$ python3 -q
>>> import numpy as np
>>> np.set_printoptions(precision=1, suppress=True, linewidth=100)
>>> J = np.load("data.npy")
>>> J.round(1) + 0
array([[-0.6,  0.1,  0.7, -0.1,  0.1,  0. , -0.3, -0.3],
       [-0.4, -0.1, -0.2,  0.4, -0.3, -0.7, -0.1,  0.1],
       [-0.5, -0.4, -0.2,  0.3,  0.4,  0.4,  0.2,  0.3],
       [ 0.1, -0.2,  0.5, -0.2, -0.1, -0.1,  0.2,  0.8],
       [ 0.1, -0.7,  0. , -0.1, -0.4,  0.3, -0.5, -0.1],
       [ 0. ,  0. , -0.3, -0.5,  0.5, -0.3, -0.5,  0.3],
       [ 0.3, -0.5,  0.2,  0.1,  0.4, -0.4,  0.3, -0.4],
       [ 0.4,  0.1,  0.2,  0.7,  0.2,  0.1, -0.5,  0.2]])
>>> np.round(np.linalg.matrix_power(J, 3), 1) + 0
array([[ 0.8,  0.2,  0.1, -0.2,  0.1, -0.3, -0.3,  0. ],
       [-0.2, -0.2,  0.5,  0.3,  0.5, -0.6,  0.1,  0.1],
       [-0.3,  0.3,  0.5, -0.1,  0.1,  0.3, -0.6, -0.3],
       [ 0. , -0.5,  0.3, -0.3, -0.1,  0.1, -0.3,  0.7],
       [-0.3, -0.2, -0.5,  0.1, -0.1, -0.4, -0.6, -0.2],
       [-0.4,  0.6, -0.1, -0.4,  0. , -0.3,  0.1,  0.4],
       [-0.1, -0.2, -0.3, -0.5,  0.7,  0.2,  0.1, -0.2],
       [ 0.1,  0.2, -0.3,  0.6,  0.4,  0.3, -0.2,  0.5]])
>>> np.allclose(J, J.T)
False
>>> np.allclose(J @ J.T, J.T @ J)
True
>>> A2 = np.linalg.inv(J)
>>> np.round(np.linalg.cond(J), 1)
np.float64(1.0)
>>> np.allclose(A2, J.T)
True
>>> print(np.round(np.linalg.det(J) * A2, 1) + 0)
[[ 0.6  0.4  0.5 -0.1 -0.1  0.  -0.3 -0.4]
 [-0.1  0.1  0.4  0.2  0.7  0.   0.5 -0.1]
 [-0.7  0.2  0.2 -0.5  0.   0.3 -0.2 -0.2]
 [ 0.1 -0.4 -0.3  0.2  0.1  0.5 -0.1 -0.7]
 [-0.1  0.3 -0.4  0.1  0.4 -0.5 -0.4 -0.2]
 [ 0.   0.7 -0.4  0.1 -0.3  0.3  0.4 -0.1]
 [ 0.3  0.1 -0.2 -0.2  0.5  0.5 -0.3  0.5]
 [ 0.3 -0.1 -0.3 -0.8  0.1 -0.3  0.4 -0.2]]
>>> (np.abs(A2) > 1e-9).astype(int)
array([[1, 1, 1, 1, 1, 0, 1, 1],
       [1, 1, 1, 1, 1, 0, 1, 1],
       [1, 1, 1, 1, 1, 1, 1, 1],
       [1, 1, 1, 1, 1, 1, 1, 1],
       [1, 1, 1, 1, 1, 1, 1, 1],
       [1, 1, 1, 1, 1, 1, 1, 1],
       [1, 1, 1, 1, 1, 1, 1, 1],
       [1, 1, 1, 1, 1, 1, 1, 1]])
>>> vec = np.array([1, 0, 1, 3, 0, 1, 2, 1])
>>> round(float(np.linalg.det(J)), 1)
-1.0
>>> np.round(np.linalg.inv(J), 1) + 0
array([[-0.6, -0.4, -0.5,  0.1,  0.1,  0. ,  0.3,  0.4],
       [ 0.1, -0.1, -0.4, -0.2, -0.7,  0. , -0.5,  0.1],
       [ 0.7, -0.2, -0.2,  0.5,  0. , -0.3,  0.2,  0.2],
       [-0.1,  0.4,  0.3, -0.2, -0.1, -0.5,  0.1,  0.7],
       [ 0.1, -0.3,  0.4, -0.1, -0.4,  0.5,  0.4,  0.2],
       [ 0. , -0.7,  0.4, -0.1,  0.3, -0.3, -0.4,  0.1],
       [-0.3, -0.1,  0.2,  0.2, -0.5, -0.5,  0.3, -0.5],
       [-0.3,  0.1,  0.3,  0.8, -0.1,  0.3, -0.4,  0.2]])
>>> np.sort(np.abs(np.degrees(np.angle(np.linalg.eigvals(J)))))
array([  0. ,  41.3,  41.3, 124.3, 124.3, 148.3, 148.3, 180. ])
>>> O, R = np.linalg.qr(J)
>>> np.abs(np.diag(R))
array([1., 1., 1., 1., 1., 1., 1., 1.])
>>> np.trace(O @ O.T)
np.float64(8.0)
>>> np.round(O.T @ O, 1) + 0
array([[1., 0., 0., 0., 0., 0., 0., 0.],
       [0., 1., 0., 0., 0., 0., 0., 0.],
       [0., 0., 1., 0., 0., 0., 0., 0.],
       [0., 0., 0., 1., 0., 0., 0., 0.],
       [0., 0., 0., 0., 1., 0., 0., 0.],
       [0., 0., 0., 0., 0., 1., 0., 0.],
       [0., 0., 0., 0., 0., 0., 1., 0.],
       [0., 0., 0., 0., 0., 0., 0., 1.]])
>>> np.allclose(R.T @ R, J.T @ J)
True
>>> O.shape, R.shape
((8, 8), (8, 8))
>>> X = np.array([[-5.0, -4.0, 4.0], [0.0, -1.0, 0.0], [-8.0, -8.0, 7.0]])
>>> C2 = J.T @ J
>>> np.diag(C2)
array([1., 1., 1., 1., 1., 1., 1., 1.])
>>> np.linalg.eigvalsh(C2)[::-1]
array([1., 1., 1., 1., 1., 1., 1., 1.])
>>> (J @ J.T).shape
(8, 8)
>>> left, sv, VT = np.linalg.svd(X)
>>> sv
array([15.3,  1. ,  0.2])
>>> print(np.argmax(sv[:-1] / (sv[1:] + 1e-6)) + 1)
1
>>> A2 = left[:, :1] @ np.diag(sv[:1]) @ VT[:1]
>>> A2
array([[-4.6, -4.4,  4. ],
       [-0.4, -0.3,  0.3],
       [-8.2, -7.8,  7. ]])
>>> np.linalg.matrix_rank(A2)
np.int64(1)
>>> print(np.linalg.matrix_rank(X, rtol=0.05))
2
>>> round(float(np.linalg.norm(X - A2) / np.linalg.norm(X)), 1)
0.1
>>> proj = np.triu(np.array([[1, 1, 1], [1, -1, 3], [-1, 2, 0]]), 1) + np.eye(3)
>>> A2 = proj @ X @ np.linalg.inv(proj)
>>> np.poly(A2)
array([ 1., -1., -5., -3.])
>>> np.trace(A2), np.trace(X)
(np.float64(1.0), np.float64(1.0))
>>> [round(float(x), 1) for x in np.linalg.svd(X, compute_uv=False)[:3]]
[15.3, 1.0, 0.2]
>>> np.linalg.cond(X) > 100
np.False_
>>> np.linalg.matrix_rank(X, rtol=0.1)
np.int64(1)
>>> np.argsort(-np.linalg.norm(X, axis=0).round(6), kind="stable")[:3]
array([0, 1, 2])
>>> rng = np.random.default_rng(88078)
>>> idx = rng.permutation(3)
>>> A2 = X[:, idx] * rng.choice([-1, 1], 3)
>>> A2
array([[-4.,  4., -5.],
       [-1.,  0.,  0.],
       [-8.,  7., -8.]])
>>> left, _, VT = np.linalg.svd(X.T @ A2)
>>> print(np.round(left @ VT, 1) + 0)
[[0. 0. 1.]
 [1. 0. 0.]
 [0. 1. 0.]]
>>> print(np.round(np.linalg.lstsq(X, A2)[0], 1) + 0)
[[0. 0. 1.]
 [1. 0. 0.]
 [0. 1. 0.]]
>>> K = np.load("a.npy")
>>> K
array([[ -1.8,  -5.6, -16.5, -17.9, -11.6],
       [ 16.4,  -9.2,  -3. , -14.4,   4.4],
       [  6.3, -12.7, -30.8, -19.5,   2.6],
       [ -6.5,  10.1,  34.6,   7.2,   4.7],
       [  0.5,  -3. ,  -6.9, -11.5,  -3.3],
       [ 21.7, -33.9,  -8.1, -14.8, -16.9],
       [-10.2,   6.8, -21.2,  -2.5,   3.3],
       [-26.8,   5.4, -19.9,  -2.5,   1.7],
       [ 14.8,   6.4,  -2.7,   1.4,   0.4],
       [ -2.6,  -3.3,  24.8,   7.8,  -6. ],
       [ 11.8, -14.3, -14.2,  -1.9,   7.1],
       [ 10.7,  -5.9,  23.8,  -5. , -13. ],
       [ 13.2,   7.8,  17.9,  -5.3,   5.7],
       [-15.6,   4. , -10. ,  -1.2,  -2.2],
       [-19.5,   1.3,  10.6,  -0.7,  -2. ]])
>>> C2 = K.T @ K
>>> np.allclose(C2, C2.T)
True
>>> (K @ K.T).shape
(15, 15)
>>> dist = np.linalg.norm(K[:, None] - K[None], axis=-1)
>>> np.linalg.norm(K - K.mean(axis=0), axis=1)
array([22.3, 20. , 34.7, 41.5,  8.4, 41.8, 25.3, 34.6, 18.4, 29.9, 22.3, 29.5, 26.5, 20.3, 24.5])
>>> print(np.linalg.matrix_rank(dist ** 2))
7
>>> dist[7].round(6).argsort(kind="stable")[:4]
array([ 7, 13,  6, 14])
>>> np.unravel_index(dist.round(6).argmax(), dist.shape)
(np.int64(2), np.int64(3))
>>> dist.shape
(15, 15)
>>> (dist + 1e9 * np.eye(15)).round(6).argmin(axis=1)
array([ 4, 10,  0,  9,  0,  1, 13, 13,  4, 11,  1,  9,  8,  6, 13])
>>> Xs = K - K.mean(axis=0)
>>> evecs = np.linalg.svd(Xs)[2][:2]
>>> A2 = Xs - Xs @ evecs.T @ evecs
>>> print((Xs @ evecs.T).std(axis=0))
[20.  16.3]
>>> np.round(np.diag(evecs.T @ evecs), 1) + 0
array([0.6, 0.3, 0.9, 0.1, 0. ])
>>> np.linalg.norm(A2, axis=1).round(6).argmax()
np.int64(8)
>>> Xs = (K - K.mean(axis=0)) / K.std(axis=0)
>>> np.argwhere(np.abs(Xs) > 2)
array([[5, 1],
       [5, 4]])
>>> print(Xs.std(axis=0))
[1. 1. 1. 1. 1.]
>>> coef = np.linalg.lstsq(np.delete(Xs, 4, axis=1), Xs[:, 4])[0]
>>> np.abs(coef).argmax()
np.int64(1)
>>> np.round(1 - np.var(Xs[:, 4] - np.delete(Xs, 4, axis=1) @ coef), 1)
np.float64(0.4)
